$ python -q
>>> import numpy as np
>>> np.set_printoptions(suppress=True, linewidth=120)
>>> rnd = lambda a: np.round(a, 1) + 0
>>> A = np.loadtxt("arr.csv", delimiter=",")
>>> A
array([[1. , 0.2, 0. , 0. ],
       [0.2, 1. , 0.2, 0. ],
       [0. , 0.2, 1. , 0.2],
       [0. , 0. , 0.2, 1. ]])
>>> w, evecs = np.linalg.eigh(A)
>>> x = np.array([1, 3, 2, 1])
>>> rnd(evecs * np.maximum(w, 0) @ evecs.T)
array([[1. , 0.2, 0. , 0. ],
       [0.2, 1. , 0.2, 0. ],
       [0. , 0.2, 1. , 0.2],
       [0. , 0. , 0.2, 1. ]])
>>> (np.sign(evecs[:, -1].round(6)) == np.sign(evecs[0, -1].round(6))).astype(int)
array([1, 1, 1, 1])
>>> np.abs(A).sum(axis=1).max(), rnd(np.abs(w).max())
(np.float64(1.4), np.float64(1.3))
>>> x @ A @ x
np.float64(19.4)
>>> x = np.array([0, 0, 2, -1])
>>> rhs = A @ x
>>> rhs
array([ 0. ,  0.4,  1.8, -0.6])
>>> rnd(np.linalg.solve(A, A[:, 0]))
array([1., 0., 0., 0.])
>>> rnd(np.linalg.solve(A.T, A[3]))
array([0., 0., 0., 1.])
>>> rnd(np.linalg.solve(A, rhs + A[:, 3]))
array([0., 0., 2., 0.])
>>> rnd(np.linalg.solve(A, rhs))
array([ 0.,  0.,  2., -1.])
>>> other = A / np.sqrt((A ** 2).mean(axis=1, keepdims=True))
>>> np.linalg.matrix_rank(A - A.mean(axis=1, keepdims=True))
np.int64(3)
>>> rnd(np.linalg.norm(other, axis=1))
array([2., 2., 2., 2.])
>>> np.linalg.matrix_rank(other) == np.linalg.matrix_rank(A)
np.True_
>>> rnd(other[2])
array([0. , 0.4, 1.9, 0.4])
>>> x = np.array([6, -1, 4, -1])
>>> rnd(A * x)
array([[ 6. , -0.2,  0. ,  0. ],
       [ 1.2, -1. ,  0.8,  0. ],
       [ 0. , -0.2,  4. , -0.2],
       [ 0. ,  0. ,  0.8, -1. ]])
>>> (A @ x).argmax()
np.int64(0)
>>> A @ np.eye(4)[3]
array([0. , 0. , 0.2, 1. ])
>>> np.sign((A @ x).round(6))
array([ 1.,  1.,  1., -1.])
>>> rnd(np.einsum("ij,j->i", A, x))
array([ 5.8,  1. ,  3.6, -0.2])
>>> A @ np.ones(4)
array([1.2, 1.4, 1.4, 1.2])
>>> K = np.load("x.npy")
>>> K
array([[ 2.1,  3.1,  1.5,  7.3,  3.1, -2.8, -3.7, -0.7],
       [ 0.6,  0.1,  2.6,  1.4,  0. , -4.4,  3.8,  7.6],
       [-3.5,  3.1,  5.5,  3.1,  0.1, -0.4,  5. , -3.6],
       [ 0.9, -3.8,  1.7,  7.4, -2.5, -2.3, -2.9,  2.7],
       [ 4.9, -1.4,  5.6, -4.9, -3.9, -1.3, -0.2, -1.2],
       [ 4.9, -5.7,  0.1, -2.3,  1.8, -4. ,  3.4,  2.7],
       [-7.4, -4.1, -0.3,  1.7,  2. ,  1.3, -2.7,  3.6],
       [-0.9, -2.4, -0.6, -1.6, -2.6,  7.7, -2.3, -4.4],
       [ 4.8, -2.2, -3.2,  2.1, -4.6, -1. ,  5.5, -2. ],
       [-2.7,  3.4,  3.9,  0.2,  3.9, -1.7, -4.6, -5.2],
       [ 1.3, -4.2, -1. , -1.3, -8.4,  1. , -2.5,  0.7],
       [ 1.9, -5.6,  1.7,  5.3,  2.6,  3.7,  1.2, -3.3],
       [-0.6,  4.2,  2.9,  1.9,  5.5,  5.2,  0.4,  3.6],
       [-6.1,  1.3,  5.1, -3.4, -4.6, -1.5, -0.1,  0.1],
       [-2. , -4.3, -0.2, -7. ,  2.8,  1.6,  3.8, -1.7],
       [-2.7, -1.2, -1.9, -0.7, -2.2, -0.8,  1.7,  8.9],
       [-2. ,  3.6,  2.2,  6. , -3.5, -1.3, -5.2,  1.3],
       [ 2.1, -2. , -4.9, -2.5, -3.9,  0.9,  5.3,  4.1],
       [-4.4, -1.6, -1.1, -7.3, -1.3,  1.8,  3.3,  2.9],
       [ 2.1,  6. ,  4.9,  0.2,  5.4,  1.1, -1.1, -2. ],
       [ 3.3, -6.6,  0.5,  0.3, -0.3,  0.8,  6.6,  0.8],
       [ 7.4, -4. ,  0.9, -1.2,  1.8,  3.5, -3.1, -0.8],
       [-0.7,  2.5, -1.7,  4.4, -7.6, -2.3, -2.9,  0.3],
       [ 0.8, -3.5, -3.6,  6.2,  4.2, -2.4, -2.7,  2.4],
       [-0.2, -4.3, -5.6,  1.6, -0.1, -3.5, -5.4, -2.5],
       [-1.8, -5.9, -2.3, -6.3,  2. ,  1.3, -1.3, -3.3],
       [-2.4,  0.1,  7.2, -1.8,  3.4, -3.5,  2.1, -3.3],
       [ 0.1, -3.7,  2.3, -2.4, -2.1, -2.9,  6.6,  4.5],
       [-1.1,  0.7, -0.3,  3.3,  3.8,  2.9,  7.8,  2.1],
       [ 0. , -7.4, -1.9, -2.8, -4.2,  0. ,  2.9,  2.7],
       [-1.8,  5.4, -1.5,  3.5, -5.7,  0.9,  4.3,  1.4],
       [-2. , -3.9,  2.2, -5.2, -1.2, -3.4,  5.9, -0.7],
       [ 3.8, -7.6, -2.9,  0.4,  1.6, -1.4,  2.2,  3.1],
       [ 6.4,  3.3, -2.2, -2.9,  1.6, -2.9, -1.8,  4.4],
       [-5.4, -3.8,  4.6, -1.8,  0. , -0.6, -4.8, -2.8],
       [-0.1,  4.5,  2. , -0.1,  4. ,  5.9,  2.7,  4.1]])
>>> other = np.c_[K[:, :5] @ np.array([[-1, 1, 2, -5, -4],
...     [5, -3, 5, -2, 4],
...     [1, -1, 1, -5, 3],
...     [-5, -2, 3, 0, 4],
...     [2, 3, 2, 3, 4]]), np.array([1, 1, 2, 1, 0, 1, 2, 2, 2, 1, 1, 1, 2, 1, 1, 0, 1, 1, 1, 2, 0, 2, 2, 1, 0, 1, 1, 1, 2, 1, 2, 1, 1, 2, 0, 2])]
>>> rnd(other)
array([[-15.4, -14. ,  49.3, -14.9,  50.1,   1. ],
       [ -4.5,  -5.1,   8.5, -16.2,  11.4,   1. ],
       [  9.2, -24.2,  23.5, -15.9,  55.7,   2. ],
       [-60.2, -11.7,   1.7, -12.9,   5.9,   1. ],
       [ 10.4,   1.6, -14.1, -61.4, -43.6,   0. ],
       [-18.2,  31.9, -21.9,  -8.2, -44.1,   1. ],
       [-17.9,   7.8, -26.5,  52.7,  27.1,   2. ],
       [ -8.9,   2.3, -24.4,   4.5, -24.6,   2. ],
       [-38.7,  -3.4,  -7.5, -17.4, -47.6,   2. ],
       [ 30.4,  -5.5,  23.9,  -1.1,  52.5,   1. ],
       [-33.6,  -7.7, -40.1, -18.3, -63.8,   1. ],
       [-49.5,  14.2,  -1.4,   1. ,   6.7,   1. ],
       [ 26. ,  -3.4,  39.4,  -3.4,  57.5,   2. ],
       [ 25.5, -22.1, -20. , -11.4,  12.9,   1. ],
       [ 20.9,  33.5, -41.1,  28. , -26.6,   1. ],
       [ -6.1,  -2.4, -19.8,  18.8, -11.3,   0. ],
       [-14.8, -37.5,  27.2, -18.7,  39. ,   1. ],
       [-12.3,   6.3, -26. ,   6.3, -56.7,   1. ],
       [ 29.2,  12.2, -42.4,  26.8, -26.5,   1. ],
       [ 42.6,  -5. ,  50.5, -30.8,  52.7,   2. ],
       [-37.9,  21.1, -25.6,  -6.7, -38.1,   0. ],
       [-16.9,  26.3,  -4.3, -28.1, -40.5,   2. ],
       [-25.7, -38.1,   7.4, -15.8,  -5.1,   2. ],
       [-44.5,  15.1,   7.5,  33.6,  13.6,   1. ],
       [-35.1,  14.8, -22.9,  37.3, -27.2,   0. ],
       [  5.5,  36.8, -50.3,  38.3, -40.5,   1. ],
       [ 25.9,   3.9,   4.3, -14. ,  38. ,   1. ],
       [ -8.5,   7.4, -27.4, -10.9, -26.3,   1. ],
       [ -4.6,   1.9,  18.5,  17. ,  34.7,   2. ],
       [-33.3,  17.1, -55.7,  11.7, -63.3,   1. ],
       [ -1.6, -40.6,  21. , -11.4,  15.5,   2. ],
       [  8.3,  14.3, -39.3,   3.2, -26.6,   1. ],
       [-43.5,  33.5, -28.9,  15.5, -46.3,   1. ],
       [ 25.6,   9.3,  21.6, -22.8, -24.2,   2. ],
       [  0. ,   5. , -30.6,  11.6,  13. ,   0. ],
       [ 33.1,  -3.4,  32. ,  -6.5,  40. ,   2. ]])
>>> np.linalg.matrix_rank(np.c_[K, other])
np.int64(9)
>>> np.linalg.matrix_rank(other)
np.int64(6)
